>>> import numpy as np
>>> np.set_printoptions(precision=2, suppress=True, linewidth=120, floatmode="fixed")
>>> F = np.load("test5.npy")
>>> F
array([[6.00, 1.00, 1.00, 1.00, 1.00, 1.00, 1.00, 1.00],
       [1.00, 6.00, 1.00, 1.00, 1.00, 1.00, 1.00, 1.00],
       [1.00, 1.00, 6.00, 1.00, 1.00, 1.00, 1.00, 1.00],
       [1.00, 1.00, 1.00, 6.00, 1.00, 1.00, 1.00, 1.00],
       [1.00, 1.00, 1.00, 1.00, 6.00, 1.00, 1.00, 1.00],
       [1.00, 1.00, 1.00, 1.00, 1.00, 6.00, 1.00, 1.00],
       [1.00, 1.00, 1.00, 1.00, 1.00, 1.00, 6.00, 1.00],
       [1.00, 1.00, 1.00, 1.00, 1.00, 1.00, 1.00, 6.00]])
>>> w1 = np.array([[1, -3, -3, 2, -1],
...     [-2, -1, -1, -2, -1],
...     [-2, 0, 2, -1, -1],
...     [3, -1, 1, 3, 2],
...     [-1, 2, 0, 1, 3],
...     [-3, 0, 3, 3, -1],
...     [-2, 1, 1, 0, 3],
...     [-3, 1, 2, 0, -2]])
>>> c = np.array([4, 1, 3, 8, 4])
>>> act = np.maximum(F @ w1 + c, 0)
>>> (act > 0).mean(axis=0)
array([0.12, 0.38, 0.88, 1.00, 0.88])
>>> (act > 0).astype(int)
array([[0, 0, 0, 1, 1],
       [0, 0, 1, 1, 1],
       [0, 0, 1, 1, 1],
       [1, 0, 1, 1, 1],
       [0, 1, 1, 1, 1],
       [0, 0, 1, 1, 1],
       [0, 1, 1, 1, 1],
       [0, 1, 1, 1, 0]])
>>> np.linalg.matrix_rank(act)
np.int64(5)
>>> act
array([[ 0.00,  0.00,  0.00, 24.00,  1.00],
       [ 0.00,  0.00,  3.00,  4.00,  1.00],
       [ 0.00,  0.00, 18.00,  9.00,  1.00],
       [10.00,  0.00, 13.00, 29.00, 16.00],
       [ 0.00, 10.00,  8.00, 19.00, 21.00],
       [ 0.00,  0.00, 23.00, 29.00,  1.00],
       [ 0.00,  5.00, 13.00, 14.00, 21.00],
       [ 0.00,  5.00, 18.00, 14.00,  0.00]])
>>> C = np.array([[3, 8], [5, 9], [2, 5], [2, 8], [4, 8]])
>>> w1 @ C
array([[-18, -26],
       [-21, -54],
       [ -8, -22],
       [ 20,  60],
       [ 21,  42],
       [ -1,   7],
       [ 13,  22],
       [ -8, -21]])
>>> act @ C
array([[ 52.00, 200.00],
       [ 18.00,  55.00],
       [ 58.00, 170.00],
       [178.00, 505.00],
       [188.00, 450.00],
       [108.00, 355.00],
       [163.00, 390.00],
       [ 89.00, 247.00]])
>>> vec = np.array([1, -1, 1, 1, -2, -2, 2, 2])
>>> target = F @ vec
>>> c, lr = np.zeros(8), 1 / np.linalg.norm(F, 2) ** 2
>>> for i in range(30):
...     c -= lr * F.T @ (F @ c - target)
...     if i % 10 == 0: print(i, round(np.linalg.norm(F @ c - target), 2))
... 
0 18.81
10 3.8
20 0.77
>>> np.round(np.linalg.cond(F), 2)
np.float64(2.6)
>>> c
array([ 0.99, -0.99,  0.99,  0.99, -1.98, -1.98,  1.99,  1.99])
>>> evals, evecs = np.linalg.eigvalsh(F)
Traceback (most recent call last):
  File "<python-input-20>", line 1, in <module>
    evals, evecs = np.linalg.eigvalsh(F)
    ^^^^^^^^^^^^
ValueError: too many values to unpack (expected 2)
>>> evals, evecs = np.linalg.eigh(F)
>>> evals.sum(), np.trace(F)
(np.float64(48.0), np.float64(48.0))
>>> evecs @ np.diag(evals) @ evecs.T
array([[6.00, 1.00, 1.00, 1.00, 1.00, 1.00, 1.00, 1.00],
       [1.00, 6.00, 1.00, 1.00, 1.00, 1.00, 1.00, 1.00],
       [1.00, 1.00, 6.00, 1.00, 1.00, 1.00, 1.00, 1.00],
       [1.00, 1.00, 1.00, 6.00, 1.00, 1.00, 1.00, 1.00],
       [1.00, 1.00, 1.00, 1.00, 6.00, 1.00, 1.00, 1.00],
       [1.00, 1.00, 1.00, 1.00, 1.00, 6.00, 1.00, 1.00],
       [1.00, 1.00, 1.00, 1.00, 1.00, 1.00, 6.00, 1.00],
       [1.00, 1.00, 1.00, 1.00, 1.00, 1.00, 1.00, 6.00]])
>>> np.abs(evecs[:, -1])
array([0.35, 0.35, 0.35, 0.35, 0.35, 0.35, 0.35, 0.35])
>>> np.round(evecs.T @ evecs, 2) + 0
array([[1.00, 0.00, 0.00, 0.00, 0.00, 0.00, 0.00, 0.00],
       [0.00, 1.00, 0.00, 0.00, 0.00, 0.00, 0.00, 0.00],
       [0.00, 0.00, 1.00, 0.00, 0.00, 0.00, 0.00, 0.00],
       [0.00, 0.00, 0.00, 1.00, 0.00, 0.00, 0.00, 0.00],
       [0.00, 0.00, 0.00, 0.00, 1.00, 0.00, 0.00, 0.00],
       [0.00, 0.00, 0.00, 0.00, 0.00, 1.00, 0.00, 0.00],
       [0.00, 0.00, 0.00, 0.00, 0.00, 0.00, 1.00, 0.00],
       [0.00, 0.00, 0.00, 0.00, 0.00, 0.00, 0.00, 1.00]])
>>> np.linalg.eigvalsh(F @ F)
array([ 25.00,  25.00,  25.00,  25.00,  25.00,  25.00,  25.00, 169.00])
>>> np.linalg.eigvalsh(F + 3 * np.eye(8))
array([ 8.00,  8.00,  8.00,  8.00,  8.00,  8.00,  8.00, 16.00])
>>> out = F / np.sqrt((F ** 2).mean(axis=1, keepdims=True))
>>> np.linalg.matrix_rank(out) == np.linalg.matrix_rank(F)
np.True_
>>> np.linalg.norm(out, axis=1)
array([2.83, 2.83, 2.83, 2.83, 2.83, 2.83, 2.83, 2.83])
>>> C = np.sign(np.array([[-2, -2, 0], [0, -2, -1], [0, 2, -1]]))
>>> out = (np.tril(C, -1) + np.eye(3)) @ (np.triu(C, 1) + np.eye(3))
>>> evals = np.array([5, 1, 7])
>>> E = np.rint(out * evals @ np.linalg.inv(out)) + 0
>>> E
array([[ 5.00,  0.00,  4.00],
       [ 0.00,  7.00, -6.00],
       [ 0.00,  0.00,  1.00]])
>>> # triangular: eigenvalues sit on the diagonal
>>> rng = np.random.default_rng(945911)
>>> lab = rng.permutation(3)
>>> out = E[:, lab] * rng.choice([-1, 1], 3)
>>> out
array([[ 5.00, -0.00,  4.00],
       [ 0.00, -7.00, -6.00],
       [ 0.00, -0.00,  1.00]])
>>> left, _, VT = np.linalg.svd(E.T @ out)
>>> lab
array([0, 1, 2])
>>> M = np.load("dump.npy")
>>> M
array([[  4,  -1,   7,   8,  -1,  -9],
       [ -9,  -7,   4,   3,  -5,   5],
       [ -4,   9,   0,  -5,   0,   2],
       [ -3,  -8,   0,   8,  -7,   7],
       [  4,   0,   0,   3,   3,   5],
       [ 31,  20,  -5,  -1,  14, -24]])
>>> # rows and columns are dependent
>>> out = M / np.sqrt((M ** 2).mean(axis=1, keepdims=True))
>>> np.linalg.norm(out, axis=1)
array([2.45, 2.45, 2.45, 2.45, 2.45, 2.45])
>>> np.linalg.matrix_rank(M - M.mean(axis=1, keepdims=True))
np.int64(5)
>>> left, s, VT = np.linalg.svd(M)
>>> s.round(2) + 0
array([50.11, 17.68, 10.58,  6.28,  4.62,  0.00])
>>> out = left[:, :5] @ np.diag(s[:5]) @ VT[:5]
>>> np.round(np.linalg.norm(M - out) / np.linalg.norm(M), 2)
np.float64(0.0)
>>> np.linalg.matrix_rank(out)
np.int64(5)
>>> J = np.array([[6, 9, 18, 6, 9, 18],
...     [21, 6, 18, 21, 6, 18],
...     [3, 21, 9, 3, 21, 9],
...     [-2, -3, -6, -6, -9, -18],
...     [-7, -2, -6, -21, -6, -18],
...     [-1, -7, -3, -3, -21, -9]])
>>> w1 = np.array([[0, 0], [2, 0], [2, 1], [0, 0], [2, 1], [1, 2]])
>>> c = np.array([1, 3])
>>> act = np.maximum(J @ w1 + c, 0)
>>> act
array([[ 91,  66],
       [ 79,  63],
       [112,  51],
       [  0,   0],
       [  0,   0],
       [  0,   0]])
>>> (act > 0).astype(int)
array([[1, 1],
       [1, 1],
       [1, 1],
       [0, 0],
       [0, 0],
       [0, 0]])
>>> (act > 0).mean(axis=0)
array([0.50, 0.50])
>>> C = np.array([[-2, -3, -2], [2, 3, -1]])
>>> w1 @ C
array([[ 0,  0,  0],
       [-4, -6, -4],
       [-2, -3, -5],
       [ 0,  0,  0],
       [-2, -3, -5],
       [ 2,  3, -4]])
>>> act @ C
array([[ -50,  -75, -248],
       [ -32,  -48, -221],
       [-122, -183, -275],
       [   0,    0,    0],
       [   0,    0,    0],
       [   0,    0,    0]])
>>> arr = np.load("mat.npy")
>>> arr
array([[ 0.35, -0.48, -0.24,  0.21,  0.38, -0.23],
       [ 0.83, -0.98, -0.39,  0.36,  0.06, -0.58],
       [-2.67,  2.71,  0.93, -0.69, -0.66,  1.82],
       [-3.28,  3.10,  1.08, -1.01, -1.04,  2.09],
       [ 3.81, -3.83, -1.18,  1.19,  1.29, -2.46],
       [-6.03,  6.07,  1.95, -2.09, -1.98,  4.01],
       [ 0.36, -0.40, -0.15,  0.02,  0.17, -0.23],
       [-0.77,  0.85,  0.22, -0.21, -0.31,  0.48],
       [-1.49,  1.55,  0.37, -0.43, -0.33,  1.02],
       [ 1.92, -1.68, -0.78,  0.58,  0.59, -1.14],
       [ 4.21, -4.04, -1.39,  1.43,  1.48, -2.87],
       [-1.36,  1.31,  0.35, -0.54, -0.31,  0.84],
       [-1.90,  1.74,  0.67, -0.59, -0.47,  1.50],
       [-2.38,  2.52,  0.85, -0.99, -0.92,  1.69],
       [-3.45,  3.31,  1.09, -1.05, -1.17,  2.38],
       [-3.88,  3.81,  1.27, -1.22, -1.19,  2.49],
       [ 4.26, -4.27, -1.34,  1.40,  1.25, -2.85]])
>>> d = np.linalg.norm(arr[:, None] - arr[None], axis=-1)
>>> d.mean(axis=1).argmax()
np.int64(5)
>>> (d + 1e9 * np.eye(17)).round(6).argmin(axis=1)
array([ 6,  0, 13, 14, 10, 15,  0, 11, 11,  1, 16,  8,  8,  2,  3, 14, 10])
>>> vec = np.array([5, -7, -6, -4, 5, 2])
>>> arr @ np.eye(6)[0]
array([ 0.35,  0.83, -2.67, -3.28,  3.81, -6.03,  0.36, -0.77, -1.49,  1.92,  4.21, -1.36, -1.90, -2.38, -3.45, -3.88,
        4.26])
>>> vec @ arr
Traceback (most recent call last):
  File "<python-input-71>", line 1, in <module>
    vec @ arr
    ~~~~^~~~~
ValueError: matmul: Input operand 1 has a mismatch in its core dimension 0, with gufunc signature (n?,k),(k,m?)->(n?,m?) (size 17 is different from 6)
>>> r0 = np.array([1, 2, 0])
>>> out = E + np.outer(r0, np.eye(3)[2])
>>> np.linalg.matrix_rank(np.linalg.inv(out) - np.linalg.inv(E), tol=1e-8)
np.int64(1)
